>>> import numpy as np
>>> np.set_printoptions(suppress=True, linewidth=160)
>>> other = np.array([[1, 1, 3, 3, 1, 1],
...     [1, 3, 0, 1, 3, 3],
...     [2, 0, 2, 2, 1, 1],
...     [1, 0, 2, 0, 3, 3],
...     [0, 1, 1, 1, 3, 2],
...     [3, 1, 1, 0, 1, 0]])
>>> other[-1] = other[0]
>>> K = other + 0.05 * np.eye(6)
>>> print(K)
[[1.05 1.   3.   3.   1.   1.  ]
 [1.   3.05 0.   1.   3.   3.  ]
 [2.   0.   2.05 2.   1.   1.  ]
 [1.   0.   2.   0.05 3.   3.  ]
 [0.   1.   1.   1.   3.05 2.  ]
 [1.   1.   3.   3.   1.   1.05]]
>>> U, s, Vt = np.linalg.svd(K, full_matrices=False)
>>> print(np.round(np.abs(Vt[0]), 3))
[0.248 0.268 0.458 0.418 0.51  0.471]
>>> print(np.round(np.sqrt((s ** 2).sum()), 3), np.round(np.linalg.norm(K), 3))
11.27 11.27
>>> print(np.round(s / s[0], 3))
[1.    0.49  0.27  0.147 0.073 0.003]
>>> print(np.round(np.cumsum(s ** 2) / np.sum(s ** 2), 3))
[0.747 0.926 0.98  0.996 1.    1.   ]
>>> print(U.shape, s.shape, Vt.shape)
(6, 6) (6,) (6, 6)
>>> print(np.round(U.T @ U, 3) + 0)
[[1. 0. 0. 0. 0. 0.]
 [0. 1. 0. 0. 0. 0.]
 [0. 0. 1. 0. 0. 0.]
 [0. 0. 0. 1. 0. 0.]
 [0. 0. 0. 0. 1. 0.]
 [0. 0. 0. 0. 0. 1.]]
>>> other = K / np.linalg.norm(K, axis=1, keepdims=True)
>>> G = other @ other.T
>>> print((np.abs(G) > 0.9).astype(int))
[[1 0 1 0 0 1]
 [0 1 0 0 0 0]
 [1 0 1 0 0 1]
 [0 0 0 1 0 0]
 [0 0 0 0 1 0]
 [1 0 1 0 0 1]]
>>> t = np.radians(60)
>>> Rm = np.eye(6)
>>> Rm[3, 3] = Rm[5, 5] = np.cos(t)
>>> Rm[3, 5], Rm[5, 3] = -np.sin(t), np.sin(t)
>>> print(Rm.round(3))
[[ 1.     0.     0.     0.     0.     0.   ]
 [ 0.     1.     0.     0.     0.     0.   ]
 [ 0.     0.     1.     0.     0.     0.   ]
 [ 0.     0.     0.     0.5    0.    -0.866]
 [ 0.     0.     0.     0.     1.     0.   ]
 [ 0.     0.     0.     0.866  0.     0.5  ]]
>>> other = K @ Rm.T
>>> print(np.round(np.linalg.det(Rm), 3), np.trace(Rm))
1.0 5.0
>>> print(other.round(3))
[[ 1.05   1.     3.     0.634  1.     3.098]
 [ 1.     3.05   0.    -2.098  3.     2.366]
 [ 2.     0.     2.05   0.134  1.     2.232]
 [ 1.     0.     2.    -2.573  3.     1.543]
 [ 0.     1.     1.    -1.232  3.05   1.866]
 [ 1.     1.     3.     0.591  1.     3.123]]
>>> x0 = np.array([4, -5, -1, -5, 0, -2])
>>> h = np.maximum(other @ x0, 0)
>>> print(h.round(3))
[ 0.     0.     0.816 11.779  0.     0.   ]
>>> print(np.round(np.tanh(other @ x0), 3))
[-1.    -1.     0.673  1.    -0.998 -1.   ]
>>> x0 = np.array([0, 1, 0, 3, 4, 0])
>>> print(K @ x0)
[14.   18.05 10.   12.15 16.2  14.  ]
>>> print(K @ np.eye(6)[1])
[1.   3.05 0.   0.   1.   1.  ]
>>> print(np.sign((K @ x0).round(6)))
[1. 1. 1. 1. 1. 1.]
>>> print((K * x0).sum(axis=1))
[14.   18.05 10.   12.15 16.2  14.  ]
>>> print(np.linalg.norm(K @ x0) <= np.linalg.norm(K, 2) * np.linalg.norm(x0) + 1e-9)
True
>>> print(K @ np.ones(6))
[10.05 11.05  8.05  9.05  8.05 10.05]
>>> print(np.einsum("ij,j->i", K, x0))
[14.   18.05 10.   12.15 16.2  14.  ]
>>> print(np.round(K * x0, 3))
[[ 0.    1.    0.    9.    4.    0.  ]
 [ 0.    3.05  0.    3.   12.    0.  ]
 [ 0.    0.    0.    6.    4.    0.  ]
 [ 0.    0.    0.    0.15 12.    0.  ]
 [ 0.    1.    0.    3.   12.2   0.  ]
 [ 0.    1.    0.    9.    4.    0.  ]]
>>> A = np.loadtxt("a.csv", delimiter=",")
>>> print(A)
[[  6.881  -0.39  -20.558 -14.244 -17.688]
 [ -9.481  -3.051  10.145 -10.662  15.109]
 [  5.055  -4.19    1.699   1.966  10.808]
 [  8.582  -0.319 -22.874 -13.961 -15.54 ]
 [  3.91   -4.513   3.695   2.165   9.578]
 [-10.096  -4.892  11.245 -12.975  16.149]
 [  6.141  -2.96    2.605   1.668  10.217]
 [ -8.164  -4.252  13.76  -11.518  17.803]
 [  3.224  -2.856   2.414   1.136   9.899]
 [ -7.606  -2.766  12.352 -11.192  15.026]
 [  4.231  -3.946   4.05    0.747   9.288]
 [  4.521  -3.605   3.109   0.592   8.892]
 [ -9.972  -6.206  11.212 -13.198  17.617]
 [  9.18    0.484 -21.313 -12.482 -16.168]]
>>> other = A / np.sqrt((A ** 2).mean(axis=1, keepdims=True))
>>> print(np.linalg.matrix_rank(A - A.mean(axis=1, keepdims=True)))
4
>>> print(np.round(np.linalg.norm(other, axis=1), 3))
[2.236 2.236 2.236 2.236 2.236 2.236 2.236 2.236 2.236 2.236 2.236 2.236 2.236 2.236]
>>> rng = np.random.default_rng(152707)
>>> idx = rng.permutation(6)
>>> print(idx)
[4 0 1 3 2 5]
>>> other = K[idx][:, idx]
>>> print(round(float(np.linalg.det(other)), 3), np.round(np.linalg.det(K[idx]), 3))
3.798 -3.798
>>> print(np.round(np.sort(np.abs(np.linalg.eigvals(other))), 3))
[0.05  0.714 1.321 2.715 3.262 9.097]
>>> print(other)
[[3.05 0.   1.   1.   1.   2.  ]
 [1.   1.05 1.   3.   3.   1.  ]
 [3.   1.   3.05 1.   0.   3.  ]
 [3.   1.   0.   0.05 2.   3.  ]
 [1.   2.   0.   2.   2.05 1.  ]
 [1.   1.   1.   3.   3.   1.05]]
>>> U, s, Vt = np.linalg.svd(other, full_matrices=False)
>>> print((s > 1e-8).sum())
6
>>> print(np.round(np.abs(Vt[0]), 3))
[0.51  0.248 0.268 0.418 0.458 0.471]
>>> print(s.round(3))
[9.738 4.768 2.627 1.432 0.711 0.031]
>>> print(np.round(U.T @ U, 3) + 0)
[[1. 0. 0. 0. 0. 0.]
 [0. 1. 0. 0. 0. 0.]
 [0. 0. 1. 0. 0. 0.]
 [0. 0. 0. 1. 0. 0.]
 [0. 0. 0. 0. 1. 0.]
 [0. 0. 0. 0. 0. 1.]]
>>> print(np.round(np.cumsum(s ** 2) / np.sum(s ** 2), 3))
[0.747 0.926 0.98  0.996 1.    1.   ]
>>> print(round(np.sqrt((s ** 2).sum()), 3), round(np.linalg.norm(other), 3))
11.27 11.27
>>> x0 = np.array([2, 0, 2, 0, 1, 0])
>>> target = K @ x0
>>> print(target)
[9.1  5.   9.1  9.   5.05 9.  ]
>>> print(np.round(np.linalg.solve(K, 3 * target), 3) + 0)
[6. 0. 6. 0. 3. 0.]
>>> print(np.round(np.linalg.solve(K.T, K[3]), 3) + 0)
[0. 0. 0. 1. 0. 0.]
>>> cen = A - A.mean(axis=0)
>>> V = np.linalg.svd(cen)[2][:3]
>>> other = cen - cen @ V.T @ V
>>> print(np.round(other.std(axis=0), 3))
[0.602 0.615 0.29  0.426 0.356]
>>> print(np.linalg.norm(other, axis=1).round(6).argmax())
1
>>> print(np.round((cen @ V.T).std(axis=0), 3))
[18.492  8.172  1.095]
>>> print(np.round(np.cov(cen @ V.T, rowvar=False), 3) + 0)
[[368.244   0.      0.   ]
 [  0.     71.914   0.   ]
 [  0.      0.      1.292]]
>>> mat = np.loadtxt("w.csv", delimiter=",")
>>> print(mat)
[[ 0.161  0.163  0.053  0.04  -0.284 -0.256]
 [-0.629 -0.577 -0.037 -0.005  1.322  1.243]
 [ 0.987  1.099  0.106  0.001 -2.02  -1.963]
 [-0.085 -0.169 -0.026 -0.021  0.318  0.22 ]
 [ 0.372  0.274 -0.012  0.046 -0.712 -0.809]
 [ 0.085  0.057 -0.042 -0.029 -0.213 -0.14 ]
 [ 0.343  0.42   0.118 -0.044 -0.872 -0.825]
 [-0.389 -0.401  0.068 -0.037  0.756  0.583]
 [ 1.125  1.099 -0.011 -0.047 -2.213 -2.161]
 [ 0.762  0.655 -0.026  0.075 -1.342 -1.289]
 [-0.554 -0.522  0.012  0.028  0.946  0.829]]
>>> W = np.array([[-8, -8, -9, 3],
...     [-4, 9, -4, -4],
...     [7, 6, 1, 3],
...     [9, 6, 9, 1],
...     [3, -2, 0, 2],
...     [-6, 0, 7, 2]])
>>> b = np.array([2, 4, 2, 7])
>>> H = np.maximum(mat @ W + b, 0)
>>> print((H > 0).astype(int))
[[1 1 0 1]
 [1 1 1 1]
 [0 1 0 0]
 [1 1 1 1]
 [1 1 0 1]
 [1 1 0 1]
 [1 1 0 1]
 [1 1 1 1]
 [0 1 0 0]
 [0 1 0 1]
 [1 1 1 1]]
>>> C = np.array([[2, -2, -2], [-1, -3, 2], [-2, 2, 0], [2, 2, -2]])
>>> print(W @ C)
[[ 16  28  -6]
 [-17 -35  34]
 [ 12 -24  -8]
 [ -4 -16  -8]
 [ 12   4 -14]
 [-22  30   8]]
>>> other = np.c_[mat[:, :1] @ np.array([[-2]]), np.array([3, 1, 3, 1, 0, 0, 1, 3, 2, 3, 1])]
>>> print(other)
[[-0.322  3.   ]
 [ 1.258  1.   ]
 [-1.974  3.   ]
 [ 0.17   1.   ]
 [-0.744  0.   ]
 [-0.17   0.   ]
 [-0.686  1.   ]
 [ 0.778  3.   ]
 [-2.25   2.   ]
 [-1.524  3.   ]
 [ 1.108  1.   ]]
>>> print(np.round(np.linalg.lstsq(mat, other[:, 0])[0], 3) + 0)
[-2.  0.  0.  0.  0.  0.]
>>> print(np.linalg.matrix_rank(other))
2
>>> print(np.round(np.linalg.norm(np.linalg.qr(mat)[0].T @ other, axis=0) ** 2 / ((other ** 2).sum(axis=0) + 1e-12), 3))
[1.    0.636]
>>> print(np.round(np.linalg.norm(other - mat @ np.linalg.lstsq(mat, other)[0], axis=0), 3) + 0)
[0.    4.002]
>>> x0 = np.array([-2, 3])
>>> target = other @ x0
>>> print(np.round(np.linalg.lstsq(other, target)[0], 3))
[-2.  3.]
>>> target = target + 0.02 * rng.normal(size=11)
>>> print(target.round(3))
[ 9.658  0.508 12.968  2.673  1.501  0.351  4.354  7.462 10.496 12.078  0.764]
>>> b, *_ = np.linalg.lstsq(other, target)
>>> print([round(float(np.linalg.norm(np.linalg.solve(other.T @ other + lam * np.eye(2), other.T @ target))), 2) for lam in (0, 1, 10, 100)])
[3.61, 3.52, 2.94, 1.15]
>>> print(round(float(np.linalg.norm(target - other @ b)), 3))
0.048
>>> u = np.array([-2, 0, 1])
>>> print(np.convolve(mat[2], u))
[-1.974 -2.198  0.775  1.097  4.146  3.927 -2.02  -1.963]
>>> print(np.round(np.polyval(u, mat[2]), 3))
[-0.948 -1.416  0.978  1.    -7.161 -6.707]
>>> print(np.linalg.cond(K) > 100)
True
>>> print(round(np.linalg.norm(K, 2) / np.linalg.norm(K), 3))
0.864
>>> print(round(np.log10(np.linalg.cond(K))))
3
>>> data = np.load("layer8.npy")
>>> print(data)
[[ 0  1  3  3  2  0]
 [ 1  2  4  4  3  1]
 [ 0  1  3  3  2  0]
 [ 2  3  5  5  4  2]
 [-1  0  2  2  1 -1]]
>>> rk = np.linalg.matrix_rank(data)
>>> print(rk)
2
>>> N = np.linalg.svd(data)[2][rk:].T
>>> print([int(np.linalg.matrix_rank(np.delete(data, i, axis=0))) for i in range(5)])
[2, 2, 2, 2, 2]
>>> print(N.shape)
(6, 4)
>>> print(np.round(data @ N, 3) + 0)
[[0. 0. 0. 0.]
 [0. 0. 0. 0.]
 [0. 0. 0. 0.]
 [0. 0. 0. 0.]
 [0. 0. 0. 0.]]
>>> print(np.round(N @ N.T, 3))
[[ 0.596 -0.246  0.07   0.07  -0.088 -0.404]
 [-0.246  0.807 -0.088 -0.088 -0.14  -0.246]
 [ 0.07  -0.088  0.596 -0.404 -0.246  0.07 ]
 [ 0.07  -0.088 -0.404  0.596 -0.246  0.07 ]
 [-0.088 -0.14  -0.246 -0.246  0.807 -0.088]
 [-0.404 -0.246  0.07   0.07  -0.088  0.596]]
>>> print(np.linalg.matrix_rank(data.T @ data), np.linalg.matrix_rank(data @ data.T))
2 2
>>> print([int(np.linalg.matrix_rank(data[:i])) for i in range(1, len(data) + 1)])
[1, 2, 2, 2, 2]
>>> print(np.allclose(data @ N, 0))
True
>>> U, s, Vt = np.linalg.svd(data)
>>> print(np.argmax(s[:-1] / (s[1:] + 1e-6)) + 1)
2
>>> other = U[:, :2] @ np.diag(s[:2]) @ Vt[:2]
>>> print(np.linalg.matrix_rank(data, rtol=0.05))
2
>>> print(round(float(np.abs(data - other).max()), 3))
0.0
>>> print(np.linalg.matrix_rank(other))
2
>>> print(round(float(np.linalg.norm(data - other, 2)), 3), round(s[2], 3))
0.0 0.0
>>> U, s, Vt = np.linalg.svd(data)
>>> V = Vt[:(s > 1e-8).sum()]
>>> x0 = data[2] + -2 * data[1] + rng.integers(2) * np.eye(6)[3]
>>> print(x0)
[-2. -3. -5. -5. -4. -2.]
>>> print(np.round(V.T @ V, 3))
[[ 0.404  0.246 -0.07  -0.07   0.088  0.404]
 [ 0.246  0.193  0.088  0.088  0.14   0.246]
 [-0.07   0.088  0.404  0.404  0.246 -0.07 ]
 [-0.07   0.088  0.404  0.404  0.246 -0.07 ]
 [ 0.088  0.14   0.246  0.246  0.193  0.088]
 [ 0.404  0.246 -0.07  -0.07   0.088  0.404]]
>>> print(np.linalg.matrix_rank(data, rtol=0.1))
2
>>> u = np.array([2, 1, 2])
>>> print(np.convolve(data[1], u))
[ 2  5 12 16 18 13  7  2]
>>> print(np.correlate(data[1], data[2], "full"))
[ 0  2  7 17 27 32 27 16  6  1  0]
>>> u = np.array([0, -1, 2, 2, 2, 4, 0])
>>> M = u[np.abs(np.subtract.outer(np.arange(7), np.arange(7)))]
>>> print(M)
[[ 0 -1  2  2  2  4  0]
 [-1  0 -1  2  2  2  4]
 [ 2 -1  0 -1  2  2  2]
 [ 2  2 -1  0 -1  2  2]
 [ 2  2  2 -1  0 -1  2]
 [ 4  2  2  2 -1  0 -1]
 [ 0  4  2  2  2 -1  0]]
>>> # equal to its transpose
>>> evals, V = np.linalg.eigh(M)
>>> print(np.round(np.linalg.eigvalsh(M + 4 * np.eye(7)), 3))
[-3.202 -1.044  2.278  2.518  7.19   8.684 11.577]
>>> print(np.round(np.abs(V[:, -1]), 3))
[0.418 0.408 0.31  0.354 0.31  0.408 0.418]
>>> print(np.round(V.T @ M @ V, 3) + 0)
[[-7.202  0.     0.     0.     0.     0.     0.   ]
 [ 0.    -5.044  0.     0.     0.     0.     0.   ]
 [ 0.     0.    -1.722  0.     0.     0.     0.   ]
 [ 0.     0.     0.    -1.482  0.     0.     0.   ]
 [ 0.     0.     0.     0.     3.19   0.     0.   ]
 [ 0.     0.     0.     0.     0.     4.684  0.   ]
 [ 0.     0.     0.     0.     0.     0.     7.577]]
>>> print(np.round(V.T @ V, 3) + 0)
[[1. 0. 0. 0. 0. 0. 0.]
 [0. 1. 0. 0. 0. 0. 0.]
 [0. 0. 1. 0. 0. 0. 0.]
 [0. 0. 0. 1. 0. 0. 0.]
 [0. 0. 0. 0. 1. 0. 0.]
 [0. 0. 0. 0. 0. 1. 0.]
 [0. 0. 0. 0. 0. 0. 1.]]
>>> print(np.round(np.linalg.eigvalsh(M @ M), 3))
[ 2.197  2.967 10.175 21.939 25.446 51.864 57.412]
